$ ipython --no-banner

In [1]: import numpy as np

In [2]: np.set_printoptions(precision=4, suppress=True, linewidth=160, floatmode="fixed")

In [3]: W0 = np.array([[0.2, 1.2, 0.5, -0.2, -0.9, -0.2, 1.3],
   ...:     [-0.1, -0.4, -0.1, 0.8, -1.7, 0.6, 0.4],
   ...:     [0.0, -0.1, 0.6, 1.6, 0.0, 0.1, 0.6],
   ...:     [-1.4, -1.5, 0.3, -2.2, -0.6, -0.8, -0.8],
   ...:     [-0.2, -0.2, -2.2, 0.5, 1.7, -0.2, 0.5],
   ...:     [0.1, -3.2, -1.2, -0.2, 0.4, 0.4, -0.3]])

In [4]: def softmax(z):
   ...:     e = np.exp(z - z.max(axis=-1, keepdims=True))
   ...:     return e / e.sum(axis=-1, keepdims=True)
   ...: 

In [5]: softmax(W0).sum(axis=1)
Out[5]: array([1.0000, 1.0000, 1.0000, 1.0000, 1.0000, 1.0000])

In [6]: softmax(W0[0] + 4)
Out[6]: array([0.1026, 0.2789, 0.1385, 0.0688, 0.0342, 0.0688, 0.3083])

In [7]: np.round(softmax(10 * W0[0]), 4) + 0
Out[7]: array([0.0000, 0.2689, 0.0002, 0.0000, 0.0000, 0.0000, 0.7309])

In [8]: softmax(W0[0])
Out[8]: array([0.1026, 0.2789, 0.1385, 0.0688, 0.0342, 0.0688, 0.3083])

In [9]: scores = W0 @ W0.T / np.sqrt(7)

In [10]: softmax(scores).round(6).argmax(axis=1)
Out[10]: array([0, 1, 2, 3, 4, 5])

In [11]: x0 = np.array([5, -6, -8, 9, 5, -9, 5])

In [12]: a = np.maximum(W0 @ x0, 0)

In [13]: np.tanh(W0 @ x0)
Out[13]: array([-1.0000, -0.9640,  1.0000, -1.0000,  1.0000,  1.0000])

In [14]: np.maximum(W0 @ x0, 0) - np.maximum(-W0 @ x0, 0)
Out[14]: array([ -8.2000,  -2.0000,  12.3000, -20.0000,  35.1000,  24.4000])

In [15]: W0 * (a > 1e-9)[:, None]
Out[15]: 
array([[ 0.0000,  0.0000,  0.0000, -0.0000, -0.0000, -0.0000,  0.0000],
       [-0.0000, -0.0000, -0.0000,  0.0000, -0.0000,  0.0000,  0.0000],
       [ 0.0000, -0.1000,  0.6000,  1.6000,  0.0000,  0.1000,  0.6000],
       [-0.0000, -0.0000,  0.0000, -0.0000, -0.0000, -0.0000, -0.0000],
       [-0.2000, -0.2000, -2.2000,  0.5000,  1.7000, -0.2000,  0.5000],
       [ 0.1000, -3.2000, -1.2000, -0.2000,  0.4000,  0.4000, -0.3000]])

In [16]: W0.T @ a
Out[16]: array([ -4.5800, -86.3300, -99.1200,  32.3500,  69.4300,   3.9700,  17.6100])

In [17]: np.flatnonzero(a > 1e-9)
Out[17]: array([2, 4, 5])

In [18]: x0 = np.array([2, -3, -8, -3, 9, 5, -7])

In [19]: W0 @ np.eye(7)[3]
Out[19]: array([-0.2000,  0.8000,  1.6000, -2.2000,  0.5000, -0.2000])

In [20]: x0 @ W0
Traceback (most recent call last):
  Cell In[20], line 1
    x0 @ W0
ValueError: matmul: Input operand 1 has a mismatch in its core dimension 0, with gufunc signature (n?,k),(k,m?)->(n?,m?) (size 6 is different from 7)


In [21]: W0 @ x0
Out[21]: array([-24.8000, -15.7000, -13.0000,   2.1000,  27.1000,  27.7000])

In [22]: W0 @ (2 * x0)
Out[22]: array([-49.6000, -31.4000, -26.0000,   4.2000,  54.2000,  55.4000])

In [23]: W0 @ np.ones(7)
Out[23]: array([ 1.9000, -0.5000,  2.8000, -7.0000, -0.1000, -4.0000])

In [24]: rng = np.random.default_rng(25872)

In [25]: M2 = W0 + rng.integers(-2, 3, (6, 3)) @ rng.integers(-2, 3, (3, 7))

In [26]: M2
Out[26]: 
array([[ 0.2000,  5.2000,  6.5000,  1.8000,  1.1000, -2.2000,  3.3000],
       [-2.1000,  5.6000,  0.9000,  4.8000, -2.7000,  2.6000,  1.4000],
       [-4.0000,  3.9000, -0.4000,  5.6000, -3.0000,  2.1000, -1.4000],
       [ 0.6000, -3.5000,  2.3000, -4.2000,  1.4000, -2.8000,  0.2000],
       [ 1.8000,  1.8000,  2.8000,  0.5000,  4.7000, -2.2000,  3.5000],
       [-1.9000,  2.8000, -0.2000,  3.8000, -0.6000,  2.4000,  0.7000]])

In [27]: np.linalg.matrix_rank(M2 - W0, tol=1e-8)
Out[27]: np.int64(3)

In [28]: np.abs(M2 - W0).sum(axis=1)
Out[28]: array([18.0000, 17.0000, 20.0000, 13.0000, 17.0000, 17.0000])

In [29]: M2 - W0
Out[29]: 
array([[ 0.0000,  4.0000,  6.0000,  2.0000,  2.0000, -2.0000,  2.0000],
       [-2.0000,  6.0000,  1.0000,  4.0000, -1.0000,  2.0000,  1.0000],
       [-4.0000,  4.0000, -1.0000,  4.0000, -3.0000,  2.0000, -2.0000],
       [ 2.0000, -2.0000,  2.0000, -2.0000,  2.0000, -2.0000,  1.0000],
       [ 2.0000,  2.0000,  5.0000,  0.0000,  3.0000, -2.0000,  3.0000],
       [-2.0000,  6.0000,  1.0000,  4.0000, -1.0000,  2.0000,  1.0000]])

In [30]: np.round(np.linalg.svd(M2 - W0, compute_uv=False), 4) + 0
Out[30]: array([14.2508, 11.4295,  2.5064,  0.0000,  0.0000,  0.0000])

In [31]: A = np.loadtxt("block0.csv", delimiter=",")

In [32]: A
Out[32]: 
array([[  1.5000,  -0.3000,   0.1000,   1.9000,  -0.9000,  -1.0000],
       [  0.6000,   0.1000,   0.8000,   0.1000,  -0.1000,  -5.0000],
       [ -0.2000,   0.6000,   0.6000,  -1.1000,   2.4000, -16.0000],
       [ -1.2000,   1.9000,  -1.1000,  -0.1000,   0.7000, -12.0000]])

In [33]: # column 5 is much longer than the rest

In [34]: T = np.stack([A, -2 * A, A[::-1]])

In [35]: (T @ A.T).shape
Out[35]: (3, 4, 4)

In [36]: T.sum(axis=0)
Out[36]: 
array([[ -2.7000,   2.2000,  -1.2000,  -2.0000,   1.6000, -11.0000],
       [ -0.8000,   0.5000,  -0.2000,  -1.2000,   2.5000, -11.0000],
       [  0.8000,  -0.5000,   0.2000,   1.2000,  -2.5000,  11.0000],
       [  2.7000,  -2.2000,   1.2000,   2.0000,  -1.6000,  11.0000]])

In [37]: np.linalg.norm(T, axis=(1, 2))
Out[37]: array([21.1729, 42.3457, 21.1729])

In [38]: np.linalg.matrix_rank(T)
Out[38]: array([4, 4, 4])

In [39]: np.linalg.matrix_rank(T.reshape(3, -1))
Out[39]: np.int64(2)

In [40]: round(np.linalg.norm(A, 1), 4), round(float(np.linalg.norm(A, np.inf)), 4)
Out[40]: (np.float64(34.0), 20.9)

In [41]: np.round(np.linalg.norm(A, 2), 4)
Out[41]: np.float64(20.8435)

In [42]: np.linalg.norm(A, axis=0)
Out[42]: array([ 2.0224,  2.0174,  1.4900,  2.2000,  2.6589, 20.6398])

In [43]: np.linalg.norm(A, axis=1)
Out[43]: array([ 2.7875,  5.1020, 16.2398, 12.2784])

In [44]: np.round(np.linalg.norm(A, "nuc"), 4)
Out[44]: np.float64(26.6486)

In [45]: np.round(np.linalg.norm(A[1] - A[3]), 4)
Out[45]: np.float64(7.7311)

In [46]: M2 = np.array([[1, 1], [4, 5], [-5, -4], [5, -5], [2, 1], [0, -3]])

In [47]: M2.T @ A.T
Out[47]: 
array([[ 7.5000, -2.7000, -1.5000, 12.8000],
       [-7.8000, 12.3000, 56.3000, 49.9000]])

In [48]: np.linalg.matrix_rank(A @ M2)
Out[48]: np.int64(2)

In [49]: A @ M2
Out[49]: 
array([[ 7.5000, -7.8000],
       [-2.7000, 12.3000],
       [-1.5000, 56.3000],
       [12.8000, 49.9000]])

In [50]: np.einsum("ij->j", A)
Out[50]: array([  0.7000,   2.3000,   0.4000,   0.8000,   2.1000, -34.0000])

In [51]: np.einsum("ik,kj->ij", A, M2)
Out[51]: 
array([[ 7.5000, -7.8000],
       [-2.7000, 12.3000],
       [-1.5000, 56.3000],
       [12.8000, 49.9000]])
